% ipython --no-banner

In [1]: import numpy as np

In [2]: from numpy import linalg as LA

In [3]: np.set_printoptions(precision=2, suppress=True, linewidth=160, legacy="1.25")

In [4]: def rnd(a):
   ...:     return np.round(a, 2) + 0
   ...: 

In [5]: X = np.load("dump.npy")

In [6]: rnd(X)
Out[6]: 
array([[ 0.65, -0.47, -0.09],
       [-0.47,  0.33,  0.07],
       [-0.09,  0.07,  0.01]])

In [7]: rnd(LA.norm(X, 2) / LA.norm(X))
Out[7]: 1.0

In [8]: np.argsort(-LA.norm(X, axis=0).round(6), kind="stable")[:3]
Out[8]: array([0, 1, 2])

In [9]: print(LA.matrix_rank(X, rtol=0.1))
1

In [10]: feats = np.loadtxt("x.csv", delimiter=",")

In [11]: feats
Out[11]: 
array([[-2., -3.,  0., -3.,  0.,  0., -3., -3.,  0.],
       [-3., -2.,  0., -3.,  0.,  0., -3., -3.,  0.],
       [ 0.,  0., -2.,  0.,  0.,  0.,  0.,  0.,  0.],
       [-3., -3.,  0., -2.,  0.,  0., -3., -3.,  0.],
       [ 0.,  0.,  0.,  0., -2., -3.,  0.,  0., -3.],
       [ 0.,  0.,  0.,  0., -3., -2.,  0.,  0., -3.],
       [-3., -3.,  0., -3.,  0.,  0., -2., -3.,  0.],
       [-3., -3.,  0., -3.,  0.,  0., -3., -2.,  0.],
       [ 0.,  0.,  0.,  0., -3., -3.,  0.,  0., -2.]])

In [12]: # 3 groups of indices that never mix

In [13]: x0 = np.array([-6, 2, -2, -3, 2, -4, -2, -4, 4])

In [14]: rhs = feats @ x0

In [15]: rhs
Out[15]: array([ 33.,  41.,   4.,  36.,  -4., -10.,  37.,  35.,  -2.])

In [16]: rnd(LA.solve(feats, rhs + feats[:, 5]))
Out[16]: array([-6.,  2., -2., -3.,  2., -3., -2., -4.,  4.])

In [17]: w, V = LA.eigh(feats)

In [18]: x0 = np.array([9, 0, 3, 8, 0, 6, 0, 5, 4])

In [19]: x0 @ feats @ x0
Out[19]: -1548.0

In [20]: out = np.array([[1, 0, 2],
    ...:     [2, 1, 0],
    ...:     [0, 3, 0],
    ...:     [3, 1, 1],
    ...:     [0, 1, 0],
    ...:     [0, 1, 2],
    ...:     [2, 1, 3],
    ...:     [2, 0, 1],
    ...:     [0, 0, 0]])

In [21]: LA.matrix_rank(np.vstack([feats, out.T]))
Out[21]: 9

In [22]: np.einsum("ij->j", feats)
Out[22]: array([-14., -14.,  -2., -14.,  -8.,  -8., -14., -14.,  -8.])

In [23]: np.einsum("ik,kj->ij", feats, out)
Out[23]: 
array([[-29.,  -9., -19.],
       [-28.,  -8., -21.],
       [  0.,  -6.,   0.],
       [-27.,  -8., -20.],
       [  0.,  -5.,  -6.],
       [  0.,  -5.,  -4.],
       [-28.,  -8., -18.],
       [-28.,  -9., -20.],
       [  0.,  -6.,  -6.]])

In [24]: out.T @ feats.T
Out[24]: 
array([[-29., -28.,   0., -27.,   0.,   0., -28., -28.,   0.],
       [ -9.,  -8.,  -6.,  -8.,  -5.,  -5.,  -8.,  -9.,  -6.],
       [-19., -21.,   0., -20.,  -6.,  -4., -18., -20.,  -6.]])

In [25]: Q, V = LA.qr(feats[:, :7])[0], LA.qr(feats[:, 7:])[0]

In [26]: sig = LA.svd(Q.T @ V, compute_uv=False)

In [27]: rnd(LA.norm(Q @ Q.T - V @ V.T, 2))
Out[27]: 1.0

In [28]: print(rnd(sig))
[0.98 0.97]

In [29]: rnd(np.degrees(np.arccos(sig.clip(0, 1))))
Out[29]: array([10.18, 15.08])

In [30]: print((sig > 0.9).sum())
2

In [31]: r0 = np.array([5, 1, -3])

In [32]: print(np.polyval(r0, feats[4]))
[-3. -3. -3. -3. 15. 39. -3. -3. 39.]

In [33]: out = np.array([[1, 1], [1, -1]])

In [34]: rng = np.random.default_rng(543)

In [35]: E = np.kron(out, np.kron(out, out))[rng.permutation(8)][:4]

In [36]: E
Out[36]: 
array([[ 1,  1, -1, -1, -1, -1,  1,  1],
       [ 1, -1,  1, -1,  1, -1,  1, -1],
       [ 1,  1,  1,  1, -1, -1, -1, -1],
       [ 1,  1,  1,  1,  1,  1,  1,  1]])

In [37]: rnd(LA.norm(E, 1)), rnd(LA.norm(E, np.inf))
Out[37]: (4.0, 8.0)

In [38]: E[1] @ E[3]
Out[38]: 0

In [39]: rnd(LA.norm(E, axis=0))
Out[39]: array([2., 2., 2., 2., 2., 2., 2., 2.])

In [40]: print(rnd(LA.norm(E, 2)))
2.83

In [41]: rnd(LA.norm(E) ** 2 / LA.norm(E, 2) ** 2)
Out[41]: 4.0

In [42]: M = np.loadtxt("block6.csv", delimiter=",")

In [43]: print(M)
[[ 3. -5. -8.  9.  2.  6.  0.  0.  0.]
 [ 2. -4.  2. -3. -9.  6.  0.  0.  0.]
 [ 5.  8.  6.  3. -6.  8.  0.  0.  0.]
 [-7.  1. -3.  1.  9.  9.  0.  0.  0.]
 [ 4.  7. -9.  7. -6. -6.  0.  0.  0.]
 [-1.  3. -2. -8.  5.  8.  0.  0.  0.]
 [ 0.  0.  0.  0.  0.  0. -2.  2.  1.]
 [ 0.  0.  0.  0.  0.  0. -2.  0. -2.]
 [ 0.  0.  0.  0.  0.  0.  3.  2.  1.]]

In [44]: # 2 blocks once reordered

In [45]: out = LA.inv(M)

In [46]: rnd(LA.det(M) * LA.det(out))
Out[46]: 1.0

In [47]: np.allclose(out, M.T)
Out[47]: False

In [48]: rnd(LA.slogdet(M)[0])
Out[48]: -1.0

In [49]: (np.abs(out) > 1e-9).astype(int)
Out[49]: 
array([[1, 1, 1, 1, 1, 1, 0, 0, 0],
       [1, 1, 1, 1, 1, 1, 0, 0, 0],
       [1, 1, 1, 1, 1, 1, 0, 0, 0],
       [1, 1, 1, 1, 1, 1, 0, 0, 0],
       [1, 1, 1, 1, 1, 1, 0, 0, 0],
       [1, 1, 1, 1, 1, 1, 0, 0, 0],
       [0, 0, 0, 0, 0, 0, 1, 0, 1],
       [0, 0, 0, 0, 0, 0, 1, 1, 1],
       [0, 0, 0, 0, 0, 0, 1, 1, 1]])

In [50]: rnd(out)
Out[50]: 
array([[ 0.08, -0.07,  0.04, -0.14, -0.04,  0.08,  0.  ,  0.  ,  0.  ],
       [-0.04, -0.03,  0.04,  0.02,  0.04,  0.02,  0.  ,  0.  ,  0.  ],
       [-0.02, -0.03,  0.05, -0.01, -0.06, -0.04,  0.  ,  0.  ,  0.  ],
       [ 0.02, -0.02,  0.03,  0.04,  0.  , -0.08,  0.  ,  0.  ,  0.  ],
       [ 0.04, -0.09,  0.01, -0.04, -0.05,  0.04,  0.  ,  0.  ,  0.  ],
       [ 0.02,  0.03,  0.03,  0.03, -0.01,  0.02,  0.  ,  0.  ,  0.  ],
       [ 0.  ,  0.  ,  0.  ,  0.  ,  0.  ,  0.  , -0.2 ,  0.  ,  0.2 ],
       [ 0.  ,  0.  ,  0.  ,  0.  ,  0.  ,  0.  ,  0.2 ,  0.25,  0.3 ],
       [ 0.  ,  0.  ,  0.  ,  0.  ,  0.  ,  0.  ,  0.2 , -0.5 , -0.2 ]])
